$ python -q
>>> import numpy as np
>>> np.set_printoptions(precision=2, suppress=True, linewidth=100, sign=" ")
>>> rd = lambda a: np.round(a, 2) + 0
>>> mat = np.loadtxt("arr.csv", delimiter=",")
>>> rd(mat)
array([[ 0.16,  0.02, -0.06, -0.68,  0.26, -0.11,  0.42, -0.51],
       [ 0.  ,  0.09, -0.01, -0.44, -0.14,  0.64,  0.22,  0.57],
       [ 0.65, -0.33,  0.3 ,  0.28, -0.27,  0.35,  0.2 , -0.26],
       [ 0.61,  0.12,  0.08, -0.26, -0.14, -0.55, -0.19,  0.43],
       [ 0.2 , -0.28, -0.72,  0.27,  0.29, -0.08,  0.38,  0.24],
       [ 0.16,  0.7 , -0.45,  0.12, -0.43,  0.12,  0.  , -0.26],
       [ 0.08,  0.53,  0.41,  0.33,  0.47, -0.03,  0.43,  0.16],
       [ 0.32,  0.11, -0.13, -0.05,  0.59,  0.37, -0.61, -0.1 ]])
>>> vec = np.array([1, -2, -3, 0, 1, 2, 0, -1])
>>> rd(np.abs(np.linalg.eigvals(mat)))
array([ 1.,  1.,  1.,  1.,  1.,  1.,  1.,  1.])
>>> rd(np.linalg.inv(mat))
array([[ 0.16,  0.  ,  0.65,  0.61,  0.2 ,  0.16,  0.08,  0.32],
       [ 0.02,  0.09, -0.33,  0.12, -0.28,  0.7 ,  0.53,  0.11],
       [-0.06, -0.01,  0.3 ,  0.08, -0.72, -0.45,  0.41, -0.13],
       [-0.68, -0.44,  0.28, -0.26,  0.27,  0.12,  0.33, -0.05],
       [ 0.26, -0.14, -0.27, -0.14,  0.29, -0.43,  0.47,  0.59],
       [-0.11,  0.64,  0.35, -0.55, -0.08,  0.12, -0.03,  0.37],
       [ 0.42,  0.22,  0.2 , -0.19,  0.38,  0.  ,  0.43, -0.61],
       [-0.51,  0.57, -0.26,  0.43,  0.24, -0.26,  0.16, -0.1 ]])
>>> rd(np.linalg.det(mat))
np.float64(-1.0)
